% ipython --no-banner

In [1]: import numpy as np

In [2]: import numpy.linalg as la

In [3]: np.set_printoptions(precision=1, suppress=True, linewidth=100, floatmode="fixed")

In [4]: rnd = lambda a: np.round(a, 1) + 0

In [5]: A2 = np.array([[3, 2, 2, 3], [1, 0, 3, 2], [3, 2, 0, 2], [2, 0, 3, 2]])

In [6]: feats = np.triu(A2)

In [7]: feats
Out[7]: 
array([[3, 2, 2, 3],
       [0, 0, 3, 2],
       [0, 0, 0, 2],
       [0, 0, 0, 2]])

In [8]: # rank 3

In [9]: np.allclose(feats @ feats.T, feats.T @ feats)
Out[9]: False

In [10]: rnd(np.sort(np.abs(la.eigvals(feats))))
Out[10]: array([0.0, 0.0, 2.0, 3.0])

In [11]: rnd(la.det(feats))
Out[11]: np.float64(0.0)

In [12]: rnd(np.abs(la.eigvals(feats)).max())
Out[12]: np.float64(3.0)

In [13]: la.matrix_power(feats, 4)
Out[13]: 
array([[ 81,  54, 108, 407],
       [  0,   0,   0,  40],
       [  0,   0,   0,  16],
       [  0,   0,   0,  16]])

In [14]: P = np.triu(np.array([[-1, 2, 1, 0], [0, -1, 1, 2], [-2, 2, 2, -2], [-2, -1, 0, -1]]), 1) + np.eye(4)

In [15]: A2 = P @ feats @ la.inv(P)

In [16]: P @ feats - feats @ P
Out[16]: 
array([[ 0.0, -6.0,  1.0,  6.0],
       [ 0.0,  0.0,  0.0, 12.0],
       [ 0.0,  0.0,  0.0, -4.0],
       [ 0.0,  0.0,  0.0,  0.0]])

In [17]: np.trace(A2), np.trace(feats)
Out[17]: (np.float64(5.0), np.int64(5))

In [18]: la.lstsq(feats[:-1].T, feats[-1])[2]
Out[18]: np.int32(3)

In [19]: rnd(feats @ la.pinv(feats) @ feats)
Out[19]: 
array([[3.0, 2.0, 2.0, 3.0],
       [0.0, 0.0, 3.0, 2.0],
       [0.0, 0.0, 0.0, 2.0],
       [0.0, 0.0, 0.0, 2.0]])

In [20]: np.abs(np.diag(la.qr(feats)[1])) > 1e-9
Out[20]: array([ True, False, False,  True])

In [21]: data = np.load("data.npy")

In [22]: data
Out[22]: 
array([[ 4,  2,  0, -2, -4],
       [ 2,  1,  0, -1, -2],
       [ 0,  0,  0,  0,  0],
       [-2, -1,  0,  1,  2],
       [-4, -2,  0,  2,  4]])

In [23]: np.flatnonzero(la.matrix_power((data != 0) + (data.T != 0) + np.eye(5), 5)[2])
Out[23]: array([2])

In [24]: (la.matrix_power((data != 0) + (data.T != 0) + np.eye(5), 5) > 0).astype(int)
Out[24]: 
array([[1, 1, 0, 1, 1],
       [1, 1, 0, 1, 1],
       [0, 0, 1, 0, 0],
       [1, 1, 0, 1, 1],
       [1, 1, 0, 1, 1]])

In [25]: rnd(np.sort(la.eigvals(data).real))
Out[25]: array([ 0.0,  0.0,  0.0,  0.0, 10.0])

In [26]: U, s, Vt = la.svd(data)

In [27]: rnd(s)
Out[27]: array([10.0,  0.0,  0.0,  0.0,  0.0])

In [28]: np.argmax(s[:-1] / (s[1:] + 1e-6)) + 1
Out[28]: np.int64(1)

In [29]: A2 = U[:, :1] @ np.diag(s[:1]) @ Vt[:1]

In [30]: rnd(np.abs(data - A2).max())
Out[30]: np.float64(0.0)

In [31]: la.matrix_rank(A2)
Out[31]: np.int64(1)

In [32]: la.matrix_rank(data, rtol=0.05)
Out[32]: np.int64(1)

In [33]: rnd(la.norm(data - A2) / la.norm(data))
Out[33]: np.float64(0.0)

In [34]: A = np.load("a.npy")

In [35]: A
Out[35]: 
array([[ -9.0,   8.1,   3.5,  -6.4,  -5.3,   2.5],
       [-10.0,   9.0,   4.2,  -9.2,  -4.4,   1.2],
       [-10.4,   8.1,   2.5,  -6.6,  -6.5,  -1.2],
       [ -2.3,   2.3,   1.7,  10.6, -17.6,  14.8],
       [-10.7,  10.7,   2.7,  -9.3,  -6.5,   3.0],
       [-11.4,   8.6,   2.4,  -8.1,  -6.8,   1.3],
       [ -1.8,   3.9,   0.2,  10.6, -17.1,  14.3],
       [ -4.0,   3.5,   0.6,   9.8, -17.9,  15.4],
       [-11.2,   9.1,   3.1,  -9.2,  -5.6,   0.9],
       [-10.5,   7.1,   1.5,  -6.1,  -5.9,   1.3],
       [ -3.4,   3.3,  -0.3,   8.1, -21.1,  12.8],
       [ -9.4,   9.3,   3.6,  -7.8,  -8.1,   1.2],
       [-10.4,   7.5,   1.8,  -6.0,  -6.5,   0.1]])

In [36]: dist = la.norm(A[:, None] - A[None], axis=-1)

In [37]: rnd(dist[2])
Out[37]: array([ 4.3,  4.6,  0.0, 27.8,  5.6,  3.1, 27.3, 27.2,  3.7,  3.0, 26.6,  3.7,  1.7])

In [38]: np.unravel_index(dist.round(6).argmax(), dist.shape)
Out[38]: (np.int64(1), np.int64(3))

In [39]: la.matrix_rank(dist ** 2)
Out[39]: np.int64(8)

In [40]: rnd(la.norm(A, axis=1))
Out[40]: array([15.3, 17.4, 16.3, 25.6, 19.3, 18.0, 25.1, 26.1, 18.3, 15.4, 26.4, 17.8, 15.7])

In [41]: rnd(dist[:5, :5])
Out[41]: 
array([[ 0.0,  3.6,  4.3, 25.9,  4.5],
       [ 3.6,  0.0,  4.6, 29.4,  3.6],
       [ 4.3,  4.6,  0.0, 27.8,  5.6],
       [25.9, 29.4, 27.8,  0.0, 28.3],
       [ 4.5,  3.6,  5.6, 28.3,  0.0]])

In [42]: dist.shape
Out[42]: (13, 13)

In [43]: t = np.radians(72)

In [44]: R = np.eye(6)

In [45]: R[2, 2] = R[5, 5] = np.cos(t)

In [46]: R[2, 5], R[5, 2] = -np.sin(t), np.sin(t)

In [47]: rnd(R)
Out[47]: 
array([[ 1.0,  0.0,  0.0,  0.0,  0.0,  0.0],
       [ 0.0,  1.0,  0.0,  0.0,  0.0,  0.0],
       [ 0.0,  0.0,  0.3,  0.0,  0.0, -1.0],
       [ 0.0,  0.0,  0.0,  1.0,  0.0,  0.0],
       [ 0.0,  0.0,  0.0,  0.0,  1.0,  0.0],
       [ 0.0,  0.0,  1.0,  0.0,  0.0,  0.3]])

In [48]: A2 = A @ R.T

In [49]: rnd(A2)
Out[49]: 
array([[ -9.0,   8.1,  -1.3,  -6.4,  -5.3,   4.1],
       [-10.0,   9.0,   0.2,  -9.2,  -4.4,   4.4],
       [-10.4,   8.1,   1.9,  -6.6,  -6.5,   2.0],
       [ -2.3,   2.3, -13.6,  10.6, -17.6,   6.2],
       [-10.7,  10.7,  -2.0,  -9.3,  -6.5,   3.5],
       [-11.4,   8.6,  -0.5,  -8.1,  -6.8,   2.7],
       [ -1.8,   3.9, -13.5,  10.6, -17.1,   4.6],
       [ -4.0,   3.5, -14.5,   9.8, -17.9,   5.3],
       [-11.2,   9.1,   0.1,  -9.2,  -5.6,   3.2],
       [-10.5,   7.1,  -0.8,  -6.1,  -5.9,   1.8],
       [ -3.4,   3.3, -12.3,   8.1, -21.1,   3.7],
       [ -9.4,   9.3,   0.0,  -7.8,  -8.1,   3.8],
       [-10.4,   7.5,   0.5,  -6.0,  -6.5,   1.7]])

In [50]: rnd(la.svd(A, compute_uv=False)), rnd(la.svd(A2, compute_uv=False))
Out[50]: 
(array([57.6, 44.0,  5.2,  3.3,  2.4,  1.9]),
 array([57.6, 44.0,  5.2,  3.3,  2.4,  1.9]))

In [51]: np.allclose(la.norm(A, axis=1), la.norm(A2, axis=1))
Out[51]: True
